>>> import numpy as np
>>> from numpy import linalg as LA
>>> np.set_printoptions(precision=2, suppress=True, linewidth=100)
>>> E = np.array([[5, 1, 0, 1], [5, 0, 0, 2], [0, 0, 5, 0], [0, 2, 0, 5]])
>>> # 2 blocks once reordered
>>> vec = np.array([-1, 3, 2, -2])
>>> y = E @ vec
>>> y
array([-4, -9, 10, -4])
>>> LA.solve(E, 2 * y)
array([-2.,  6.,  4., -4.])
>>> data = np.load("run7.npy")
>>> data
array([[ 0.57,  1.02,  1.2 , -0.39, -0.35, -0.37,  1.29,  0.85, -0.32,  2.1 ],
       [ 0.07,  0.22, -0.18, -0.25,  0.43, -0.22, -0.33, -0.52,  0.84, -0.2 ],
       [ 0.3 ,  0.6 ,  0.43,  0.69, -0.31, -1.07,  0.21,  0.47,  0.38,  1.21],
       [ 0.51,  1.26,  0.92, -0.78, -0.03,  0.13,  0.64,  0.67, -0.16,  2.19],
       [-0.08,  1.05, -0.11,  0.8 , -0.21, -1.35, -0.03,  0.25,  0.99,  1.93]])
>>> B = np.array([[0, 0],
...     [1, 2],
...     [0, 1],
...     [1, 2],
...     [1, 1],
...     [0, 1],
...     [2, 0],
...     [0, 1],
...     [2, 2],
...     [0, 1]])
>>> np.einsum("ij->j", data)
array([ 1.37,  4.15,  2.26,  0.07, -0.47, -2.88,  1.78,  1.72,  1.73,  7.23])
>>> B.T @ data.T
array([[2.22, 1.42, 2.16, 1.41, 3.56],
       [4.05, 0.93, 4.07, 4.52, 6.19]])
>>> print(np.einsum("ij,ij->i", data, data))
[10.12  1.51  4.23  9.    8.4 ]
>>> LA.matrix_rank(data @ B)
np.int64(2)
>>> B @ data
Traceback (most recent call last):
  File "<python-input-16>", line 1, in <module>
    B @ data
    ~~^~~~~~
ValueError: matmul: Input operand 1 has a mismatch in its core dimension 0, with gufunc signature (n?,k),(k,m?)->(n?,m?) (size 5 is different from 2)
>>> LA.matrix_rank(np.vstack([data, B.T]))
np.int64(7)
>>> vec = np.array([-2, -3, 0, 1, 3, -2, 0, -3, 1, -1])
>>> print(np.einsum("ij,j->i", data, vec))
[ -9.87   3.28  -2.74 -10.29  -1.81]
>>> data @ np.ones(10)
array([ 5.6 , -0.14,  2.91,  5.35,  3.24])
>>> data @ (2 * vec)
array([-19.74,   6.56,  -5.48, -20.58,  -3.62])
>>> data @ np.eye(10)[7]
array([ 0.85, -0.52,  0.47,  0.67,  0.25])
>>> print(data @ vec)
[ -9.87   3.28  -2.74 -10.29  -1.81]
>>> print(LA.norm(data @ vec) <= LA.norm(data, 2) * LA.norm(vec) + 1e-9)
True
>>> J = np.array([[-2, -3, -2, 1, 2, 2, -2, -2, -2, 0],
...     [-8, -9, -8, -5, -4, -4, -8, -8, -8, -6],
...     [6, 5, 6, 9, 10, 10, 6, 6, 6, 8]])
>>> left, sigma, vt = LA.svd(J)
>>> np.argmax(sigma[:-1] / (sigma[1:] + 1e-6)) + 1
np.int64(2)
>>> B = left[:, :2] @ np.diag(sigma[:2]) @ vt[:2]
>>> np.round(np.abs(J - B).max(), 2)
np.float64(0.0)
>>> LA.matrix_rank(J, rtol=0.05)
np.int64(2)
>>> B.round(2) + 0
array([[-2., -3., -2.,  1.,  2.,  2., -2., -2., -2.,  0.],
       [-8., -9., -8., -5., -4., -4., -8., -8., -8., -6.],
       [ 6.,  5.,  6.,  9., 10., 10.,  6.,  6.,  6.,  8.]])
>>> round(LA.norm(J - B, 2), 2), round(sigma[2], 2)
(np.float64(0.0), np.float64(0.0))
>>> try:
...     LA.inv(J)
... except LA.LinAlgError as e:
...     print(e)
... 
Last 2 dimensions of the array must be square
>>> print(np.abs(np.diag(LA.qr(J)[1])) > 1e-9)
[ True  True False]
>>> np.round(J @ LA.pinv(J) @ J, 2) + 0
array([[-2., -3., -2.,  1.,  2.,  2., -2., -2., -2.,  0.],
       [-8., -9., -8., -5., -4., -4., -8., -8., -8., -6.],
       [ 6.,  5.,  6.,  9., 10., 10.,  6.,  6.,  6.,  8.]])
>>> np.allclose(J[:-1].T @ LA.lstsq(J[:-1].T, J[-1])[0], J[-1])
True
>>> vec = np.array([-2, 1, 1, -3, 1, 3, 2, 2, -1, 1])
>>> h1 = np.maximum(J @ vec, 0)
>>> h1
array([ 0,  0, 38])
>>> [round(float(x), 2) for x in LA.svd(J, compute_uv=False)[:3]]
[31.42, 9.73, 0.0]
>>> np.argsort(-LA.norm(J, axis=0).round(6), kind="stable")[:3]
array([4, 5, 1])
>>> LA.cond(J) > 100
np.True_
>>> np.round(LA.norm(J, 2) / LA.norm(J), 2)
np.float64(0.96)
>>> A = np.array([[-1.7, 1.9, -2.4, 0.1, -0.7],
...     [-0.6, -1.2, 0.8, 1.5, 0.7],
...     [-0.3, 1.5, 0.0, -0.8, -0.3],
...     [-0.4, -1.0, 0.0, -0.4, 0.4]])
>>> A
array([[-1.7,  1.9, -2.4,  0.1, -0.7],
       [-0.6, -1.2,  0.8,  1.5,  0.7],
       [-0.3,  1.5,  0. , -0.8, -0.3],
       [-0.4, -1. ,  0. , -0.4,  0.4]])
>>> vec = np.array([2, -1, -1, -1, -1])
>>> A @ (2 * vec)
array([-4.6, -6. , -2. ,  0.4])
>>> print((A @ vec).argmax())
3
>>> A @ np.eye(5)[1]
array([ 1.9, -1.2,  1.5, -1. ])
>>> vec = np.array([-1, -1, 1, 2, -2])
>>> h1 = np.maximum(A @ vec, 0)
>>> np.maximum(A @ vec, 0) - np.maximum(-A @ vec, 0)
array([-1. ,  4.2, -2.2, -0.2])
>>> A * (h1 > 1e-9)[:, None]
array([[-0. ,  0. , -0. ,  0. , -0. ],
       [-0.6, -1.2,  0.8,  1.5,  0.7],
       [-0. ,  0. ,  0. , -0. , -0. ],
       [-0. , -0. ,  0. , -0. ,  0. ]])
>>> np.tanh(A @ vec)
array([-0.76,  1.  , -0.98, -0.2 ])
>>> W = np.array([[-2, 1, 2, -1, 0],
...     [3, -2, -1, 1, 3],
...     [-3, -2, 1, -3, 3],
...     [-1, -2, -3, 0, -2],
...     [-3, 3, 2, 1, 3]])
>>> beta = np.array([1, 2, 3, 0, -3])
>>> hid = np.maximum(A @ W + beta, 0)
>>> (hid > 0).mean(axis=0)
array([0.5 , 0.5 , 0.75, 0.5 , 0.25])
>>> (hid > 0).astype(int)
array([[1, 0, 0, 1, 0],
       [0, 1, 1, 0, 0],
       [1, 0, 1, 1, 1],
       [0, 1, 1, 0, 0]])
>>> hid
array([[19.3,  0. ,  0. , 10.1,  0. ],
       [ 0. ,  1.3,  0.7,  0. ,  0. ],
       [ 7.8,  0. ,  2.7,  1.5,  2.2],
       [ 0. ,  5.6,  5.2,  0. ,  0. ]])
>>> Z = np.array([[1, -1], [-2, -1], [2, -1], [2, -1], [-2, 2]])
>>> (hid @ Z).round(6).argmax(axis=1)
array([0, 0, 0, 0])
>>> B = A / LA.norm(A, axis=1, keepdims=True)
>>> G = B @ B.T
>>> np.argwhere(np.triu(np.abs(G) > 0.95, 1))
array([], shape=(0, 2), dtype=int64)
>>> G
array([[ 1.  , -0.43,  0.56, -0.35],
       [-0.43,  1.  , -0.76,  0.4 ],
       [ 0.56, -0.76,  1.  , -0.55],
       [-0.35,  0.4 , -0.55,  1.  ]])
>>> G[3]
array([-0.35,  0.4 , -0.55,  1.  ])
>>> np.round(np.degrees(np.arccos(np.clip(G[3, 0], -1, 1))), 2)
np.float64(110.76)
>>> B = np.array([[0, 1], [8, 7], [2, 2], [0, 4], [0, 4]])
>>> np.einsum("ij->j", A)
array([-3. ,  1.2, -1.6,  0.4,  0.1])
>>> np.einsum("ik,kj->ji", A, B)
array([[10.4, -8. , 12. , -8. ],
       [ 4.4,  1.4,  5.8, -7.4]])
>>> LA.matrix_rank(np.vstack([A, B.T]))
np.int64(5)
>>> np.vstack([A, B.T]).shape
(6, 5)
>>> np.einsum("ik,kj->ij", A, B)
array([[10.4,  4.4],
       [-8. ,  1.4],
       [12. ,  5.8],
       [-8. , -7.4]])
>>> np.einsum("ij,ij->i", A, A)
array([12.76,  5.18,  3.07,  1.48])
>>> W0 = np.array([[2.1, -3.0, 1.0, 2.0, 1.0, 3.0, -3.0, -1.0],
...     [3.0, 3.1, 1.0, 1.0, 1.0, 3.0, 1.0, 3.0],
...     [-2.0, -1.0, 3.1, 3.0, 3.0, -2.0, -2.0, -3.0],
...     [-1.0, -1.0, -3.0, 2.1, -2.0, -1.0, -1.0, 1.0],
...     [1.0, -3.0, -2.0, 2.0, -1.9, 2.0, 0.0, -2.0],
...     [1.0, -1.0, 1.0, 1.0, -2.0, 1.1, 3.0, 2.0],
...     [1.0, -2.0, 3.0, 1.0, -2.0, 2.0, -2.9, -2.0],
...     [2.0, -3.0, 1.0, 2.0, 1.0, 3.0, -3.0, -0.9]])
>>> print(LA.matrix_rank(W0, rtol=0.1))
7
>>> print(round(float(LA.norm(W0, 2) / LA.norm(W0)), 2))
0.66
>>> m1 = np.loadtxt("dump.csv", delimiter=",")
>>> m1
array([[ 6.92, -0.04, -0.29,  0.45, -0.11,  0.89, -0.08, -1.3 ,  0.74, -0.14],
       [-0.04,  5.66,  0.22, -0.29, -1.54, -0.55, -0.3 , -0.43, -1.35, -0.35],
       [-0.29,  0.22,  6.83,  1.43,  1.71,  0.29,  0.55, -0.39,  0.51,  0.24],
       [ 0.45, -0.29,  1.43,  4.69, -2.5 ,  0.72, -0.46,  0.42,  0.66, -0.13],
       [-0.11, -1.54,  1.71, -2.5 ,  3.57,  0.37, -0.32,  0.04, -0.39, -0.68],
       [ 0.89, -0.55,  0.29,  0.72,  0.37,  4.45,  0.78,  1.64, -2.15,  1.21],
       [-0.08, -0.3 ,  0.55, -0.46, -0.32,  0.78,  4.51,  0.66, -0.53, -0.93],
       [-1.3 , -0.43, -0.39,  0.42,  0.04,  1.64,  0.66,  4.74,  1.27, -0.96],
       [ 0.74, -1.35,  0.51,  0.66, -0.39, -2.15, -0.53,  1.27,  4.18,  0.55],
       [-0.14, -0.35,  0.24, -0.13, -0.68,  1.21, -0.93, -0.96,  0.55,  6.45]])
>>> rng = np.random.default_rng(1313)
>>> B = m1 + rng.integers(-2, 3, (10, 8)) @ rng.integers(-2, 3, (8, 10))
>>> B
array([[  8.92,  -4.04,  -0.29,   9.45,  -3.11,  -9.11,  -5.08,   1.7 ,  -2.26,  -2.14],
       [ -6.04,  10.66,   2.22, -12.29,   0.46,  -1.55,  -4.3 ,  -8.43,  -3.35,   9.65],
       [  5.71,   3.22,   2.83,   4.43,  -1.29,   1.29,   4.55,  -5.39,  -1.49,   0.24],
       [ 12.45,   4.71,  -4.57,   1.69,  -9.5 ,  11.72,   4.54,   3.42,  -0.34,  -4.13],
       [  3.89,  -5.54,   6.71,  -7.5 ,   9.57,   7.37,  -3.32,   5.04,  -1.39,  -6.68],
       [ -3.11,   2.45,   4.29,  -5.28,   3.37,   8.45,  -2.22,   1.64,  -1.15,   2.21],
       [  0.92,   7.7 ,   2.55,   1.54,   0.68,  -6.22,   2.51,  -3.34,  -3.53,  -3.93],
       [ -2.3 ,   7.57,   3.61,  -1.58,   5.04,  -3.36,  -4.34,  -1.26,   1.27,  -3.96],
       [  5.74,  -2.35,  -1.49,   6.66,   0.61,   1.85,  -4.53,  -2.73,  11.18,  -4.45],
       [ -0.14,   3.65,  -3.76,   1.87,  -4.68,  -0.79,  10.07,   3.04,  -0.45,   4.45]])
>>> np.round(LA.svd(B - m1, compute_uv=False), 2) + 0
array([28.29, 23.33, 19.76, 17.3 , 12.53,  9.66,  5.34,  2.39,  0.  ,  0.  ])
>>> B - m1
array([[  2.,  -4.,   0.,   9.,  -3., -10.,  -5.,   3.,  -3.,  -2.],
       [ -6.,   5.,   2., -12.,   2.,  -1.,  -4.,  -8.,  -2.,  10.],
       [  6.,   3.,  -4.,   3.,  -3.,   1.,   4.,  -5.,  -2.,   0.],
       [ 12.,   5.,  -6.,  -3.,  -7.,  11.,   5.,   3.,  -1.,  -4.],
       [  4.,  -4.,   5.,  -5.,   6.,   7.,  -3.,   5.,  -1.,  -6.],
       [ -4.,   3.,   4.,  -6.,   3.,   4.,  -3.,   0.,   1.,   1.],
       [  1.,   8.,   2.,   2.,   1.,  -7.,  -2.,  -4.,  -3.,  -3.],
       [ -1.,   8.,   4.,  -2.,   5.,  -5.,  -5.,  -6.,   0.,  -3.],
       [  5.,  -1.,  -2.,   6.,   1.,   4.,  -4.,  -4.,   7.,  -5.],
       [  0.,   4.,  -4.,   2.,  -4.,  -2.,  11.,   4.,  -1.,  -2.]])
>>> np.abs(B - m1).sum(axis=1)
array([41., 52., 31., 57., 46., 29., 33., 39., 39., 34.])
>>> mat = np.load("out2.npy")
>>> mat
array([[  0.58,   6.33,  17.1 ,  -3.31,  19.77,   7.83],
       [  0.35,  17.18,  -3.69,  13.67, -16.18,  -5.98],
       [  1.56,  16.83,  -4.72,  15.09, -14.43,  -5.24],
       [ -2.06,   7.  ,  17.3 ,   0.13,  21.02,  10.15],
       [  1.52,   6.15,  15.2 ,  -0.79,  22.07,   8.57],
       [-10.57,  -1.86,   8.85,  28.54,   7.12,  -6.32],
       [  1.02,  15.95,  -3.3 ,  14.73, -14.96,  -7.34],
       [  1.1 ,  16.64,  -4.41,  12.68, -17.2 ,  -6.64],
       [  1.18,  16.98,  -4.8 ,  14.88, -15.88,  -4.27],
       [  2.36,  16.67,  -4.85,  13.01, -15.85,  -4.91],
       [ -9.9 ,  -2.13,   9.81,  28.5 ,   5.65,  -8.82],
       [-10.55,  -2.9 ,  10.78,  27.82,   6.83,  -6.93],
       [  1.15,  16.87,  -3.22,  12.29, -16.11,  -3.81],
       [ -0.49,   7.51,  17.53,  -0.95,  20.53,  10.25],
       [ -0.17,   5.9 ,  18.56,   0.23,  21.26,   8.18],
       [-11.41,  -2.54,  10.41,  26.79,   7.91,  -8.35],
       [ -0.33,   4.31,  17.15,  -1.55,  20.25,   8.61],
       [  2.27,  15.35,  -4.73,  14.82, -16.6 ,  -6.13],
       [  0.54,   7.18,  16.34,  -2.19,  20.91,   7.83],
       [-12.21,  -5.27,   9.59,  28.21,   4.8 ,  -8.72],
       [ -0.37,   7.59,  16.43,  -1.89,  22.09,  10.14],
       [  0.44,  15.6 ,  -4.99,  12.92, -16.99,  -6.42],
       [-11.24,  -1.91,  10.01,  28.85,   7.71,  -6.84],
       [ -9.7 ,  -3.54,   9.75,  26.61,   6.43,  -8.26],
       [-12.53,  -5.75,   9.84,  29.31,   7.54,  -8.94],
       [ -0.4 ,   7.25,  16.28,  -0.58,  21.28,   9.71],
       [-12.25,  -3.46,  10.13,  30.1 ,   6.19,  -8.72],
       [  0.61,  13.11,  -4.03,  13.87, -17.32,  -3.87],
       [  0.08,   5.87,  16.53,  -2.96,  21.17,  10.  ],
       [-11.07,  -2.75,   9.07,  27.61,   5.57,  -7.57],
       [  1.93,  18.52,  -3.75,  14.  , -16.38,  -5.48],
       [-11.44,  -3.96,   9.72,  28.53,   8.55,  -7.94],
       [  1.78,  15.81,  -2.52,  12.91, -14.2 ,  -5.94],
       [-10.71,  -4.67,  10.13,  26.45,   6.95,  -8.49],
       [  1.91,  16.5 ,  -4.43,  13.89, -16.11,  -5.62],
       [  0.35,  17.33,  -5.87,  16.74, -15.93,  -5.97],
       [  3.94,  15.18,  -4.68,  14.8 , -16.39,  -7.12],
       [  1.8 ,   6.07,  16.7 ,  -1.72,  20.63,   8.96],
       [  1.66,  16.68,  -3.83,  13.73, -17.76,  -4.81]])
>>> Q, evecs = LA.qr(mat[:, :4])[0], LA.qr(mat[:, 4:])[0]
>>> sigma = LA.svd(Q.T @ evecs, compute_uv=False)
>>> (sigma > 0.9).sum()
np.int64(2)
>>> print(np.degrees(np.arccos(sigma.clip(0, 1))))
[5.67 9.43]
